>>> import numpy as np
>>> np.set_printoptions(suppress=True, linewidth=100)
>>> W0 = np.load("x.npy")
>>> W0
array([[4, 6, 0, 0, 0, 0],
       [4, 4, 0, 0, 0, 0],
       [4, 8, 0, 0, 0, 0],
       [0, 0, 4, 6, 0, 0],
       [0, 0, 4, 4, 0, 0],
       [0, 0, 4, 8, 0, 0],
       [0, 0, 0, 0, 4, 6],
       [0, 0, 0, 0, 4, 4],
       [0, 0, 0, 0, 4, 8]])
>>> x0 = np.array([2, 2, 1, 1, 0, 1])
>>> W0 @ np.ones(6)
array([10.,  8., 12., 10.,  8., 12., 10.,  8., 12.])
>>> np.einsum("ij,j->i", W0, x0)
array([20, 16, 24, 10,  8, 12,  6,  4,  8])
>>> W0 @ np.eye(6)[1]
array([6., 4., 8., 0., 0., 0., 0., 0., 0.])
>>> print(W0 @ x0)
[20 16 24 10  8 12  6  4  8]
>>> print(np.linalg.norm(W0 @ x0) <= np.linalg.norm(W0, 2) * np.linalg.norm(x0) + 1e-9)
True
>>> W0 @ (2 * x0)
array([40, 32, 48, 20, 16, 24, 12,  8, 16])
>>> data = np.load("test19.npy")
>>> data
array([[ 0.04,  2.22, -0.3 , -0.88, -3.41, -0.63],
       [ 1.71, -2.5 , -2.  , -1.39, -3.47, -0.84],
       [-1.15,  1.76,  0.23, -0.19, -0.01, -0.41],
       [-4.03,  0.  , -1.13,  0.3 ,  0.27,  0.53],
       [ 0.75,  1.49, -4.03, -1.55, -0.41, -0.09],
       [ 4.81,  1.06, -0.97,  0.85,  0.2 , -1.71],
       [-7.94, -0.27, -1.23, -1.3 ,  3.57, -0.14],
       [ 4.6 ,  2.38,  4.07,  0.81, -2.68, -0.4 ],
       [ 0.1 , -0.78,  3.65,  0.53, -1.41, -1.7 ],
       [ 2.71, -3.35,  1.24,  1.65,  0.16,  0.84],
       [-5.76,  1.3 ,  4.23, -2.56, -3.46,  0.53],
       [ 5.73, -1.19,  2.16, -3.42,  1.75, -0.86],
       [-4.12, -3.35, -1.05, -0.16,  1.33, -0.74],
       [-6.01,  2.13, -2.16, -2.27,  3.44,  0.93],
       [ 2.9 ,  3.81, -2.86,  0.  , -3.32, -0.36],
       [-1.08,  0.26,  1.8 , -0.29,  4.91,  1.25],
       [-1.29,  0.14,  0.45,  0.44, -1.92, -0.49],
       [-3.56,  0.39,  0.86,  1.48, -4.79,  0.03],
       [-3.18,  1.77, -2.03,  1.2 , -2.26, -0.08],
       [-9.86,  2.6 , -1.12,  0.55, -0.66,  0.48],
       [ 7.54, -1.89,  0.4 ,  1.08, -1.26,  1.23],
       [-4.06,  1.42, -1.13,  0.25, -3.5 , -1.08],
       [ 5.05,  1.21, -0.26,  0.14,  2.1 ,  1.76]])
>>> Ac = (data - data.mean(axis=0)) / data.std(axis=0)
>>> Ac.std(axis=0)
array([1., 1., 1., 1., 1., 1.])
>>> coef = np.linalg.lstsq(np.delete(Ac, 1, axis=1), Ac[:, 1])[0]
>>> np.abs(coef).argmax()
np.int64(3)
>>> x0 = np.array([0, 1, 1, 3, 0, 0])
>>> y = data @ x0
>>> np.round(np.linalg.pinv(data) @ data, 2) + 0
array([[1., 0., 0., 0., 0., 0.],
       [0., 1., 0., 0., 0., 0.],
       [0., 0., 1., 0., 0., 0.],
       [0., 0., 0., 1., 0., 0.],
       [0., 0., 0., 0., 1., 0.],
       [0., 0., 0., 0., 0., 1.]])
>>> np.round(np.linalg.lstsq(data, y)[0], 2) + 0
array([0., 1., 1., 3., 0., 0.])
>>> rng = np.random.default_rng(94055)
>>> y = y + 0.3 * rng.normal(size=23)
>>> y.round(2)
array([-0.3 , -8.51,  1.31, -0.13, -7.12,  2.75, -4.93,  9.22,  4.71,  3.27, -1.92, -9.48, -4.8 ,
       -6.96,  1.47,  1.43,  1.89,  5.15,  2.93,  2.8 ,  1.63,  1.1 ,  1.24])
>>> coef, *_ = np.linalg.lstsq(data, y)
>>> print(coef.round(2))
[ 0.01  1.01  1.01  2.97  0.01 -0.06]
>>> coef.round()
array([ 0.,  1.,  1.,  3.,  0., -0.])
>>> [round(float(np.linalg.norm(np.linalg.solve(data.T @ data + lam * np.eye(6), data.T @ y))), 2) for lam in (0, 1, 10, 100)]
[3.29, 3.21, 2.61, 1.01]
>>> cov = np.cov(data, rowvar=False)
>>> round(float(np.corrcoef(data[:, 0], data[:, 4])[0, 1]), 2)
-0.07
>>> print(np.round(np.linalg.eigvalsh(cov)[::-1], 2))
[21.99  7.38  4.73  3.01  1.61  0.65]
>>> np.round(np.polyfit(data[:, 0], data[:, 4], 1), 2)
array([-0.04, -0.67])
>>> np.round(np.corrcoef(data.T), 2)
array([[ 1.  , -0.19,  0.18,  0.13, -0.07, -0.06],
       [-0.19,  1.  , -0.18, -0.05, -0.2 ,  0.03],
       [ 0.18, -0.18,  1.  ,  0.02, -0.08, -0.01],
       [ 0.13, -0.05,  0.02,  1.  , -0.28,  0.04],
       [-0.07, -0.2 , -0.08, -0.28,  1.  ,  0.37],
       [-0.06,  0.03, -0.01,  0.04,  0.37,  1.  ]])
>>> np.median(data, axis=0)
array([-1.08,  1.06, -0.3 ,  0.14, -0.66, -0.14])
>>> Ac = data - data.mean(axis=0)
>>> left, s, Vt = np.linalg.svd(Ac, full_matrices=False)
>>> np.round(Ac.mean(axis=0), 2) + 0
array([0., 0., 0., 0., 0., 0.])
